$ python -q
>>> import numpy as np
>>> np.set_printoptions(suppress=True, linewidth=160)
>>> K = np.loadtxt("w.csv", delimiter=",")
>>> K.round(3)
array([[ 0.117, -0.201,  0.251],
       [-0.201,  0.344, -0.431],
       [ 0.251, -0.431,  0.538]])
>>> np.allclose(K[:-1].T @ np.linalg.lstsq(K[:-1].T, K[-1])[0], K[-1])
True
>>> round(float(np.trace(np.linalg.pinv(K) @ K)), 3)
1.0
>>> np.linalg.lstsq(K[:-1].T, K[-1])[2]
np.int32(1)
>>> np.abs(np.diag(np.linalg.qr(K)[1])) > 1e-9
array([ True, False, False])
>>> np.unique(K.round(6), axis=0).shape
(3, 3)
>>> np.linalg.cond(K) > 100
np.True_
>>> round(float(np.linalg.norm(K, 2) / np.linalg.norm(K)), 3)
1.0
>>> np.argsort(-np.linalg.norm(K, axis=0).round(6), kind="stable")[:3]
array([2, 1, 0])
>>> np.linalg.matrix_rank(K, rtol=0.1)
np.int64(1)
>>> data = np.loadtxt("mat.csv", delimiter=",")
>>> data
array([[-1., -8., -2.,  2.],
       [ 2.,  4.,  1.,  1.],
       [-1., -8., -2.,  2.],
       [-1., -8., -2.,  2.]])
>>> np.argsort(-np.linalg.norm(data, axis=0).round(6), kind="stable")[:3]
array([1, 2, 3])
>>> np.linalg.matrix_rank(data, rtol=0.1)
np.int64(2)
>>> [round(float(x), 3) for x in np.linalg.svd(data, compute_uv=False)[:3]]
[15.338, 2.395, 0.0]
>>> Y = data / np.sqrt((data ** 2).mean(axis=1, keepdims=True))
>>> np.linalg.matrix_rank(Y) == np.linalg.matrix_rank(data)
np.True_
>>> np.round(np.linalg.norm(Y, axis=1), 3)
array([2., 2., 2., 2.])
>>> w1 = np.array([[9, -1, -7, 1, -9], [-7, 5, -6, 3, -2], [-4, 2, 9, 7, -3]])
>>> coef = np.array([0, -2, 0, -2, -1])
>>> hid = np.maximum(K @ w1 + coef, 0)
>>> np.round((hid > 0).mean(axis=0), 3)
array([0.667, 0.   , 0.667, 0.333, 0.333])
>>> (hid > 0).astype(int)
array([[1, 0, 1, 0, 0],
       [0, 0, 0, 0, 1],
       [1, 0, 1, 1, 0]])
>>> hid.round(3)
array([[1.457, 0.   , 2.646, 0.   , 0.   ],
       [0.   , 0.   , 0.   , 0.   , 1.411],
       [3.122, 0.   , 5.67 , 0.727, 0.   ]])
>>> C = np.array([[1, 0], [0, 3], [2, 2], [2, 0], [0, 2]])
>>> np.round(hid @ C, 3)
array([[ 6.749,  5.292],
       [ 0.   ,  2.823],
       [15.916, 11.34 ]])
>>> w1 @ C
array([[ -3, -35],
       [-13,  -1],
       [ 28,  18]])
>>> (hid @ C).round(6).argmax(axis=1)
array([0, 1, 0])
